$ ipython --no-banner

In [1]: import numpy as np

In [2]: from numpy import linalg as LA

In [3]: np.set_printoptions(precision=3, suppress=True, linewidth=100, legacy="1.25")

In [4]: rd = lambda a: np.round(a, 3) + 0

In [5]: J = np.loadtxt("case6.csv", delimiter=",")

In [6]: J
Out[6]: 
array([[6., 0., 0., 5., 0.],
       [0., 6., 5., 0., 5.],
       [0., 5., 6., 0., 5.],
       [5., 0., 0., 6., 0.],
       [0., 5., 5., 0., 6.]])

In [7]: np.allclose(J, J.T)
Out[7]: True

In [8]: rd(np.sort(np.abs(LA.eigvals(J))))
Out[8]: array([ 1.,  1.,  1., 11., 16.])

In [9]: rd(LA.det(J))
Out[9]: 176.0

In [10]: np.allclose(J @ J.T, J.T @ J)
Out[10]: True

In [11]: J @ J
Out[11]: 
array([[61.,  0.,  0., 60.,  0.],
       [ 0., 86., 85.,  0., 85.],
       [ 0., 85., 86.,  0., 85.],
       [60.,  0.,  0., 61.,  0.],
       [ 0., 85., 85.,  0., 86.]])

In [12]: arr = np.array([[-2.0, -4.0, 0.0, 4.0],
    ...:     [0.0, -8.0, 2.0, 4.0],
    ...:     [0.0, -8.0, 2.0, 4.0],
    ...:     [0.0, -10.0, 2.0, 6.0]])

In [13]: arr
Out[13]: 
array([[ -2.,  -4.,   0.,   4.],
       [  0.,  -8.,   2.,   4.],
       [  0.,  -8.,   2.,   4.],
       [  0., -10.,   2.,   6.]])

In [14]: hat = np.triu(np.array([[3, 1, 1, 0], [3, 1, 3, 2], [0, 2, 0, 1], [1, 1, 1, 2]]), 1) + np.eye(4)

In [15]: B = hat @ arr @ LA.inv(hat)

In [16]: np.trace(B), np.trace(arr)
Out[16]: (-2.0, -2.0)

In [17]: rd(np.poly(B))
Out[17]: array([ 1.,  2., -4., -8.,  0.])

In [18]: B
Out[18]: 
array([[ -2., -18.,  60., -12.],
       [  0., -52., 168., -36.],
       [  0., -18.,  58., -12.],
       [  0., -10.,  32.,  -6.]])

In [19]: rd(LA.det(B))
Out[19]: 0.0

In [20]: B.ravel(order="F")
Out[20]: 
array([ -2.,   0.,   0.,   0., -18., -52., -18., -10.,  60., 168.,  58.,  32., -12., -36., -12.,
        -6.])

In [21]: B.reshape(4, 5)
---------------------------------------------------------------------------
ValueError                                Traceback (most recent call last)
Cell In[21], line 1
----> 1 B.reshape(4, 5)

ValueError: cannot reshape array of size 16 into shape (4,5)

In [22]: blk = B.reshape(4, 2, -1)

In [23]: np.swapaxes(blk, 1, 2)[0]
Out[23]: 
array([[ -2.,  60.],
       [-18., -12.]])

In [24]: blk.shape
Out[24]: (4, 2, 2)

In [25]: np.einsum("ihd,jhd->hij", blk, blk).shape
Out[25]: (2, 4, 4)

In [26]: blk.sum(axis=1)
Out[26]: 
array([[ 58., -30.],
       [168., -88.],
       [ 58., -30.],
       [ 32., -16.]])

In [27]: np.einsum("ihd,ihd->ih", blk, blk)
Out[27]: 
array([[  328.,  3744.],
       [ 2704., 29520.],
       [  324.,  3508.],
       [  100.,  1060.]])
